>>> import numpy as np
>>> np.set_printoptions(precision=1, suppress=True, linewidth=160)
>>> E = np.loadtxt("block19.csv", delimiter=",")
>>> E
array([[ 4.8,  0.3, -2. ,  3.7],
       [ 4.9, -0.1, -1.9,  4. ],
       [ 4.8, -0.2, -1.7,  4.1],
       [ 5.1,  0. , -2. ,  4.1],
       [ 4.8,  0. , -2.4,  3.9],
       [ 5.2, -0.6, -2.6,  4.3],
       [ 4.9,  0.2, -1.6,  4.2],
       [ 4.8, -0.1, -2.2,  4.5],
       [ 5.2,  0.6, -1.7,  4. ],
       [-2. , -4.6,  0.5, -5.3],
       [-1.9, -5.3, -0.2, -5.1],
       [-2.1, -5.1, -0.4, -5. ],
       [-1.7, -5.3, -0.1, -5. ],
       [-2.4, -4.8, -0.1, -4.7],
       [-2.2, -4.2, -0.3, -5.1],
       [-2.2, -5.2,  0.3, -4.9],
       [-1.9, -4.6,  0.4, -5.1],
       [-1.8, -5.1,  0. , -4.9],
       [ 2.1, -3.2,  2. ,  4.9],
       [ 1.7, -3. ,  2.2,  5.3],
       [ 2.2, -3. ,  1.9,  5. ],
       [ 2.1, -3. ,  1.7,  5. ],
       [ 2.6, -3.2,  2.1,  5. ],
       [ 1.8, -3. ,  1.6,  5.4],
       [ 2.4, -3.5,  1.9,  4.9],
       [ 1.7, -2.7,  1.6,  5.1],
       [ 2. , -3.1,  2.2,  4.6]])
>>> dist = np.linalg.norm(E[:, None] - E[None], axis=-1)
>>> np.flatnonzero(dist[1] < dist.mean() / 2)
array([0, 1, 2, 3, 4, 5, 6, 7, 8])
>>> dist.shape
(27, 27)
>>> np.unravel_index(dist.round(6).argmax(), dist.shape)
(np.int64(8), np.int64(15))
>>> dist[1].round(6).argsort(kind="stable")[:4]
array([1, 2, 3, 6])
>>> dist[1]
array([ 0.5,  0. ,  0.3,  0.3,  0.5,  1. ,  0.5,  0.6,  0.8, 12.7, 12.6, 12.5, 12.4, 12.4, 12.4, 12.7, 12.4, 12.4,  5.8,  6.1,  5.6,  5.5,  5.6,  5.7,  5.7,
        5.5,  5.9])
>>> np.linalg.norm(E, axis=1)
array([6.4, 6.6, 6.5, 6.8, 6.6, 7.3, 6.7, 6.9, 6.8, 7.3, 7.6, 7.5, 7.5, 7.1, 7. , 7.5, 7.1, 7.3, 6.5, 6.7, 6.5, 6.4, 6.8, 6.6, 6.8, 6.2, 6.3])
>>> dist[:5, :5]
array([[0. , 0.5, 0.7, 0.6, 0.5],
       [0.5, 0. , 0.3, 0.3, 0.5],
       [0.7, 0.3, 0. , 0.5, 0.8],
       [0.6, 0.3, 0.5, 0. , 0.5],
       [0.5, 0.5, 0.8, 0.5, 0. ]])
>>> P = E @ np.linalg.solve(E.T @ E, E.T)
>>> np.diag(P)
array([0.1, 0.1, 0.1, 0.1, 0.1, 0.2, 0.1, 0.2, 0.2, 0.2, 0.1, 0.2, 0.1, 0.2, 0.1, 0.1, 0.2, 0.1, 0.1, 0.1, 0.1, 0.1, 0.2, 0.2, 0.1, 0.2, 0.2])
>>> P @ E[:, 3]
array([ 3.7,  4. ,  4.1,  4.1,  3.9,  4.3,  4.2,  4.5,  4. , -5.3, -5.1, -5. , -5. , -4.7, -5.1, -4.9, -5.1, -4.9,  4.9,  5.3,  5. ,  5. ,  5. ,  5.4,  4.9,
        5.1,  4.6])
>>> np.allclose(P @ P, P)
True
>>> rng = np.random.default_rng(334)
>>> idx = rng.permutation(4)
>>> B = E[:, idx] * rng.choice([-1, 1], 4)
>>> B
array([[ 2. ,  3.7, -0.3, -4.8],
       [ 1.9,  4. ,  0.1, -4.9],
       [ 1.7,  4.1,  0.2, -4.8],
       [ 2. ,  4.1, -0. , -5.1],
       [ 2.4,  3.9, -0. , -4.8],
       [ 2.6,  4.3,  0.6, -5.2],
       [ 1.6,  4.2, -0.2, -4.9],
       [ 2.2,  4.5,  0.1, -4.8],
       [ 1.7,  4. , -0.6, -5.2],
       [-0.5, -5.3,  4.6,  2. ],
       [ 0.2, -5.1,  5.3,  1.9],
       [ 0.4, -5. ,  5.1,  2.1],
       [ 0.1, -5. ,  5.3,  1.7],
       [ 0.1, -4.7,  4.8,  2.4],
       [ 0.3, -5.1,  4.2,  2.2],
       [-0.3, -4.9,  5.2,  2.2],
       [-0.4, -5.1,  4.6,  1.9],
       [-0. , -4.9,  5.1,  1.8],
       [-2. ,  4.9,  3.2, -2.1],
       [-2.2,  5.3,  3. , -1.7],
       [-1.9,  5. ,  3. , -2.2],
       [-1.7,  5. ,  3. , -2.1],
       [-2.1,  5. ,  3.2, -2.6],
       [-1.6,  5.4,  3. , -1.8],
       [-1.9,  4.9,  3.5, -2.4],
       [-1.6,  5.1,  2.7, -1.7],
       [-2.2,  4.6,  3.1, -2. ]])
>>> U, _, Vh = np.linalg.svd(E.T @ B)
>>> idx
array([2, 3, 1, 0])
>>> np.round(np.linalg.lstsq(E, B)[0], 1) + 0
array([[ 0.,  0.,  0., -1.],
       [ 0.,  0., -1.,  0.],
       [-1.,  0.,  0.,  0.],
       [ 0.,  1.,  0.,  0.]])
>>> cen = (E - E.mean(axis=0)) / E.std(axis=0)
>>> cen.std(axis=0)
array([1., 1., 1., 1.])
>>> beta = np.linalg.lstsq(np.delete(cen, 1, axis=1), cen[:, 1])[0]
>>> beta
array([ 0.8, -0.3,  0.1])
>>> round(1 - np.var(cen[:, 1] - np.delete(cen, 1, axis=1) @ beta), 1)
np.float64(1.0)
>>> W2 = E[[15, 5]].astype(float)
>>> for _ in range(6):
...     idx = np.linalg.norm(E[:, None] - W2, axis=-1).argmin(axis=1)
...     W2 = np.array([E[idx == j].mean(axis=0) for j in range(2)])
... 
>>> idx
array([1, 1, 1, 1, 1, 1, 1, 1, 1, 0, 0, 0, 0, 0, 0, 0, 0, 0, 1, 1, 1, 1, 1, 1, 1, 1, 1])
>>> np.abs(W2[1] - W2[0]).argmax()
np.int64(3)
>>> W2.round(1) + 0
array([[-2. , -4.9,  0. , -5. ],
       [ 3.5, -1.5,  0. ,  4.6]])
>>> feats = np.vander(np.arange(4) - 2, 4, increasing=True)
>>> feats
array([[ 1, -2,  4, -8],
       [ 1, -1,  1, -1],
       [ 1,  0,  0,  0],
       [ 1,  1,  1,  1]])
>>> Q = feats.astype(float).copy()
>>> for j in range(4):
...     Q[:, j] -= Q[:, :j] @ (Q[:, :j].T @ Q[:, j])
...     Q[:, j] /= np.linalg.norm(Q[:, j])
... 
>>> np.round(Q.T @ feats, 1) + 0
array([[ 2. , -1. ,  3. , -4. ],
       [ 0. ,  2.2, -2.2,  6.3],
       [ 0. ,  0. ,  2. , -3. ],
       [ 0. ,  0. ,  0. ,  1.3]])
>>> np.round(Q.T @ Q, 1) + 0
array([[1., 0., 0., 0.],
       [0., 1., 0., 0.],
       [0., 0., 1., 0.],
       [0., 0., 0., 1.]])
>>> Q
array([[ 0.5, -0.7,  0.5, -0.2],
       [ 0.5, -0.2, -0.5,  0.7],
       [ 0.5,  0.2, -0.5, -0.7],
       [ 0.5,  0.7,  0.5,  0.2]])
>>> vec = np.array([0, 0, -1, -1])
>>> target = feats @ vec
>>> target
array([ 4,  0,  0, -2])
>>> np.linalg.solve(feats.T, feats[0])
array([1., 0., 0., 0.])
>>> np.round(np.linalg.solve(feats, 2 * target), 1) + 0
array([ 0.,  0., -2., -2.])
>>> np.linalg.solve(feats, feats[:, 3])
array([ 0.,  0., -0.,  1.])
>>> np.round(np.linalg.eigvals(feats).sum().real, 1)
np.float64(1.0)
>>> np.round(np.linalg.det(feats[::-1]), 1)
np.float64(12.0)
>>> np.einsum("ii->", feats)
np.int64(1)
>>> np.poly(feats)
array([ 1., -1.,  6., 22., 12.])
>>> np.linalg.determinant(feats)
Traceback (most recent call last):
  File "<python-input-50>", line 1, in <module>
    np.linalg.determinant(feats)
    ^^^^^^^^^^^^^^^^^^^^^
AttributeError: module 'numpy.linalg' has no attribute 'determinant'
>>> np.linalg.matrix_power(feats, 2)
array([[ -5,  -8,  -6, -14],
       [  0,  -2,   2,  -8],
       [  1,  -2,   4,  -8],
       [  4,  -2,   6,  -8]])
>>> feats @ feats
array([[ -5,  -8,  -6, -14],
       [  0,  -2,   2,  -8],
       [  1,  -2,   4,  -8],
       [  4,  -2,   6,  -8]])
>>> (feats + feats.T) / 2
array([[ 1. , -0.5,  2.5, -3.5],
       [-0.5, -1. ,  0.5,  0. ],
       [ 2.5,  0.5,  0. ,  0.5],
       [-3.5,  0. ,  0.5,  1. ]])
>>> (feats - feats.T) / 2
array([[ 0. , -1.5,  1.5, -4.5],
       [ 1.5,  0. ,  0.5, -1. ],
       [-1.5, -0.5,  0. , -0.5],
       [ 4.5,  1. ,  0.5,  0. ]])
>>> vec = np.array([2, 0, 2, 0])
>>> feats @ vec
array([10,  4,  2,  4])
>>> M = np.load("m.npy")
>>> M.round(1) + 0
array([[ 0. ,  4.2,  0.6, -2.1, -1.6],
       [-1.8,  0.2, -0.5,  2.9, -3.6],
       [-1. ,  2.5,  0.3,  2.9,  3. ],
       [-4.1, -0.3, -2.1, -1.8,  0.8],
       [-2. , -0.8,  4.5, -0.4,  0. ]])
>>> idx = rng.permutation(5)
>>> idx
array([0, 1, 3, 4, 2])
>>> B = M[idx][:, idx]
>>> np.round(np.diag(B), 1) + 0
array([ 0. ,  0.2, -1.8,  0. ,  0.3])
>>> np.round(np.trace(B), 1)
np.float64(-1.4)
>>> B.round(1) + 0
array([[ 0. ,  4.2, -2.1, -1.6,  0.6],
       [-1.8,  0.2,  2.9, -3.6, -0.5],
       [-4.1, -0.3, -1.8,  0.8, -2.1],
       [-2. , -0.8, -0.4,  0. ,  4.5],
       [-1. ,  2.5,  2.9,  3. ,  0.3]])
>>> np.allclose(B, M)
False
>>> Q, Rm = np.linalg.qr(B)
>>> round(float(np.trace(Q @ Q.T)), 1)
5.0
>>> abs(Rm[0, 0]), round(np.linalg.norm(B[:, 0]), 1)
(np.float64(5.0), np.float64(5.0))
>>> np.round(Q.T @ Q, 1) + 0
array([[1., 0., 0., 0., 0.],
       [0., 1., 0., 0., 0.],
       [0., 0., 1., 0., 0.],
       [0., 0., 0., 1., 0.],
       [0., 0., 0., 0., 1.]])
>>> Q.round(1) + 0
array([[ 0. , -0.8, -0.4, -0.3,  0.1],
       [ 0.4,  0. ,  0.6, -0.7, -0.1],
       [ 0.8,  0.1, -0.4,  0.2, -0.4],
       [ 0.4,  0.2, -0.1,  0. ,  0.9],
       [ 0.2, -0.5,  0.6,  0.6,  0.1]])
>>> np.round(Q @ Rm, 1) + 0
array([[ 0. ,  4.2, -2.1, -1.6,  0.6],
       [-1.8,  0.2,  2.9, -3.6, -0.5],
       [-4.1, -0.3, -1.8,  0.8, -2.1],
       [-2. , -0.8, -0.4,  0. ,  4.5],
       [-1. ,  2.5,  2.9,  3. ,  0.3]])
>>> B = M + rng.integers(-2, 3, (5, 1)) @ rng.integers(-2, 3, (1, 5))
>>> B
array([[ 4. ,  2.2, -3.4, -4.1, -3.6],
       [-1.8,  0.2, -0.5,  2.9, -3.6],
       [ 3. ,  0.5, -3.7,  0.9,  1. ],
       [-8.1,  1.7,  1.9,  0.2,  2.8],
       [ 2. , -2.8,  0.5, -2.4, -2. ]])
>>> np.linalg.matrix_rank(B - M, tol=1e-8)
np.int64(1)
>>> np.abs(B - M).sum(axis=1)
array([14.,  0., 14., 14., 14.])
>>> np.round(np.linalg.svd(B - M, compute_uv=False), 1) + 0
array([13.3,  0. ,  0. ,  0. ,  0. ])
>>> mat = np.array([[0.9, 1.1, -0.8],
...     [2.7, 3.2, -2.6],
...     [0.9, 1.1, -0.8],
...     [-2.8, -3.2, 2.2],
...     [-0.8, -1.3, 0.6],
...     [-0.1, 0.1, -0.1],
...     [-0.9, -0.9, 0.8],
...     [2.0, 2.1, -1.6],
...     [1.1, 1.1, -0.8],
...     [-0.8, -1.3, 0.7],
...     [1.8, 2.3, -1.6],
...     [0.8, 1.2, -0.8],
...     [2.9, 3.2, -2.4],
...     [1.7, 2.2, -1.6],
...     [0.9, 1.1, -0.9],
...     [1.8, 2.0, -1.6],
...     [-0.1, -0.1, 0.1]])
>>> G = np.cov(mat, rowvar=False)
>>> mat.std(axis=0)
array([1.4, 1.7, 1.2])
>>> np.median(mat, axis=0)
array([ 0.9,  1.1, -0.8])
>>> np.polyfit(mat[:, 2], mat[:, 1], 1)
array([-1.4, -0.1])
>>> B = mat / np.linalg.norm(mat, axis=1, keepdims=True)
>>> G = B @ B.T
>>> (G - 2 * np.eye(17)).round(6).argmax(axis=1)
array([ 2, 14,  0,  6,  9, 11, 16, 12,  7,  4, 13, 13,  7, 10,  1, 12,  6])
>>> cen = mat - mat.mean(axis=1)
Traceback (most recent call last):
  File "<python-input-85>", line 1, in <module>
    cen = mat - mat.mean(axis=1)
          ~~~~^~~~~~~~~~~~~~~~~~
ValueError: operands could not be broadcast together with shapes (17,3) (17,) 
>>> cen = mat - mat.mean(axis=0)
>>> U, sig, Vh = np.linalg.svd(cen, full_matrices=False)
>>> np.round((sig ** 2).sum() ** 2 / (sig ** 4).sum(), 1)
np.float64(1.0)
>>> Vh[0] * np.sign(Vh[0, np.abs(Vh[0]).argmax()])
array([ 0.6,  0.7, -0.5])
>>> np.abs(Vh[-1])
array([0.5, 0.2, 0.8])
>>> (np.sign(U[:, 0]) == np.sign(U[0, 0])).astype(int)
array([1, 1, 1, 0, 0, 0, 0, 1, 1, 0, 1, 1, 1, 1, 1, 1, 0])
>>> Q, _ = np.linalg.qr(np.array([[-0.6, 1.5, 3.1, 0.6],
...     [-0.5, -0.7, 0.9, -1.5],
...     [0.0, -0.6, -0.3, 0.3],
...     [1.3, -1.0, -0.9, -0.3]]))
>>> J = Q[:, :3]
>>> J.round(1) + 0
array([[-0.4,  0.6, -0.6],
       [-0.3, -0.7, -0.6],
       [ 0. , -0.4, -0.1],
       [ 0.9,  0. , -0.5]])
>>> round(np.linalg.norm(J, 1), 1), round(np.linalg.norm(J, np.inf), 1)
(np.float64(1.8), np.float64(1.7))
>>> np.linalg.norm(J, axis=1).argmax()
np.int64(3)
>>> np.linalg.norm(J, axis=1)
array([1. , 0.9, 0.4, 1. ])
>>> Q, Rm = np.linalg.qr(J)
>>> Q.shape, Rm.shape
((4, 3), (3, 3))
>>> np.allclose(Rm.T @ Rm, J.T @ J)
True
>>> Rm.round(1) + 0
array([[1., 0., 0.],
       [0., 1., 0.],
       [0., 0., 1.]])
>>> P = J @ np.linalg.solve(J.T @ J, J.T)
>>> np.trace(P)
np.float64(3.0)
>>> np.round((np.eye(4) - P) @ J, 1) + 0
array([[0., 0., 0.],
       [0., 0., 0.],
       [0., 0., 0.],
       [0., 0., 0.]])
>>> P.round(1) + 0
array([[ 1. ,  0.1, -0.2,  0. ],
       [ 0.1,  0.9,  0.3,  0. ],
       [-0.2,  0.3,  0.2,  0. ],
       [ 0. ,  0. ,  0. ,  1. ]])
>>> data = np.array([[3.1, 0.0, 0.6],
...     [3.2, 0.0, 0.9],
...     [-5.8, -0.4, -2.0],
...     [-3.1, -0.1, -1.0],
...     [0.1, -0.1, -0.2]])
>>> Q = data.astype(float).copy()
>>> for j in range(3):
...     Q[:, j] -= Q[:, :j] @ (Q[:, :j].T @ Q[:, j])
...     Q[:, j] /= np.linalg.norm(Q[:, j])
... 
>>> np.round(Q.T @ data, 1) + 0
array([[7.9, 0.3, 2.4],
       [0. , 0.3, 0.4],
       [0. , 0. , 0.2]])
>>> Q, evecs = np.linalg.qr(data[:, :1])[0], np.linalg.qr(data[:, 1:])[0]
>>> sig = np.linalg.svd(Q.T @ evecs, compute_uv=False)
>>> sig
array([1.])
>>> m1 = np.load("case15.npy")
>>> m1
array([[-5, -3,  4, -5, -3],
       [-3, -5, -3,  4, -5],
       [ 4, -3, -5, -3,  4],
       [-5,  4, -3, -5, -3],
       [-3, -5,  4, -3, -5]])
>>> vals, evecs = np.linalg.eig(m1)
>>> np.sort(np.linalg.eigvals(np.linalg.inv(m1)))
array([-0.7, -0.1, -0.1, -0.1,  0.1])
>>> round(float(np.prod(vals)), 1)
11760.0
>>> idx = rng.permutation(5)
>>> B = m1[:, idx] * rng.choice([-1, 1], 5)
>>> B
array([[ 5, -3,  4, -5,  3],
       [-4, -5, -3, -3,  5],
       [ 3, -3, -5,  4, -4],
       [ 5,  4, -3, -5,  3],
       [ 3, -5,  4, -3,  5]])
>>> U, _, Vh = np.linalg.svd(m1.T @ B)
>>> idx
array([3, 1, 2, 0, 4])
>>> np.round(U @ Vh, 1) + 0
array([[ 0.,  0.,  0.,  1.,  0.],
       [ 0.,  1.,  0.,  0.,  0.],
       [ 0.,  0.,  1.,  0.,  0.],
       [-1.,  0.,  0.,  0.,  0.],
       [ 0.,  0.,  0.,  0., -1.]])
>>> G = B.T @ B
>>> np.linalg.svd(B, compute_uv=False) ** 2
array([198.9,  90.8,  60.4,  58.8,   2.2])
>>> np.allclose(G, G.T)
True
